$ python3 -q
>>> import numpy as np
>>> from numpy import linalg as LA
>>> np.set_printoptions(precision=2, suppress=True, linewidth=140, sign=" ")
>>> def tidy(a):
...     return np.round(a, 2) + 0
... 
>>> M = np.load("run0.npy")
>>> M
array([[ -5.09, -17.81,   6.62,  23.45,  -5.69,  -6.95,  -7.99],
       [  3.99,  24.28,  -7.46,  -7.14, -11.7 ,  -2.11,  -3.46],
       [ -3.21,  26.81, -27.88,   5.71,  -2.02, -21.61,  14.14],
       [  1.34,   9.35,  24.53, -20.48,   6.6 , -14.24,  -8.66],
       [ -0.24,   5.33, -20.82,  27.84,   9.38, -32.84,  10.22],
       [  8.95,   0.61,   0.93,  12.65,   4.69,   7.45,   1.71],
       [-16.49, -10.47, -24.87,  -4.06,   3.74,   3.35,  14.66],
       [ -2.96, -37.94,  16.61,  -4.72,  -2.61,  26.39, -20.32],
       [  8.53,  15.3 , -13.27,  -6.7 , -15.68,  -2.91,  -4.15],
       [  8.56,  29.47,   7.97, -34.26,   4.2 ,   4.9 , -27.99],
       [ -4.09,  19.18,   4.69,  18.98,  17.24, -23.44,   7.23],
       [  6.42, -34.73,   0.8 , -15.25, -27.09,   9.98,  -2.15],
       [ -6.55,   2.89,   1.37,  17.18,   0.19, -27.23, -10.56],
       [ 35.3 ,   1.93, -14.02, -11.46,   4.41,  -1.78,   5.68],
       [ -0.55, -17.52,   9.  , -32.58,   3.81,  -4.48, -25.47],
       [ 12.16,  -6.08,  26.55, -13.11,   0.29,  10.29, -23.52],
       [ -2.66,  -4.76,   0.61,  22.59, -14.34, -22.91,  10.3 ],
       [ 24.76,  -5.81, -24.05,   4.46,  -0.91, -20.4 ,  -8.45],
       [ 16.59,   5.8 ,  36.15, -23.05,   3.68,  21.03,  -7.95],
       [  2.76, -13.98,   3.57,   0.19,  41.83,  18.68,  -3.33],
       [  4.59, -16.13, -23.  ,  19.74,   4.53, -21.4 ,  36.1 ]])
>>> lab = M[:, 2] > np.median(M[:, 2])
>>> f = M[lab].mean(axis=0) - M[~lab].mean(axis=0)
>>> np.argsort(-np.abs(f).round(6), kind="stable")
array([ 2,  6,  3,  4,  5,  0,  1])
>>> lab.astype(int)
array([ 1,  0,  0,  1,  0,  0,  0,  1,  0,  1,  1,  0,  1,  0,  1,  1,  0,  0,  1,  1,  0])
>>> print(tidy(f))
[ -4.14  -2.88  27.62 -11.24  11.04  10.06 -19.64]
>>> Ac = M - M.mean(axis=0)
>>> vecs = LA.svd(Ac)[2][:1]
>>> A2 = Ac - Ac @ vecs.T @ vecs
>>> tidy(A2.std(axis=0))
array([ 10.75,  17.53,  10.69,  10.54,  13.16,   9.6 ,   8.9 ])
>>> x0 = np.array([-6, 5, -5, -7, 9, -6, 2])
>>> target = M @ x0
>>> tidy(LA.pinv(M) @ M)
array([[ 1.,  0.,  0.,  0.,  0.,  0.,  0.],
       [ 0.,  1.,  0.,  0.,  0.,  0.,  0.],
       [ 0.,  0.,  1.,  0.,  0.,  0.,  0.],
       [ 0.,  0.,  0.,  1.,  0.,  0.,  0.],
       [ 0.,  0.,  0.,  0.,  1.,  0.,  0.],
       [ 0.,  0.,  0.,  0.,  0.,  1.,  0.],
       [ 0.,  0.,  0.,  0.,  0.,  0.,  1.]])
>>> print(tidy(LA.lstsq(M, target)[0]))
[-6.  5. -5. -7.  9. -6.  2.]
>>> rng = np.random.default_rng(963)
>>> target = target + 0.05 * rng.normal(size=21)
>>> tidy(target)
array([-281.26,   85.13,  392.59,  187.01,  239.24, -142.93,  242.27, -444.45,    6.62,  248.3 ,  274.46, -417.4 ,   70.53,   10.  ,
        109.08, -250.52, -139.99,    8.76, -198.88,  152.11,  110.01])
>>> c, *_ = LA.lstsq(M, target)
>>> tidy(M.T @ (target - M @ c))
array([ 0.,  0.,  0.,  0.,  0.,  0.,  0.])
>>> [round(float(LA.norm(LA.solve(M.T @ M + lam * np.eye(7), M.T @ target))), 2) for lam in (0, 1, 10, 100)]
[16.0, 16.0, 15.94, 15.42]
>>> print(tidy(c))
[-6.  5. -5. -7.  9. -6.  2.]
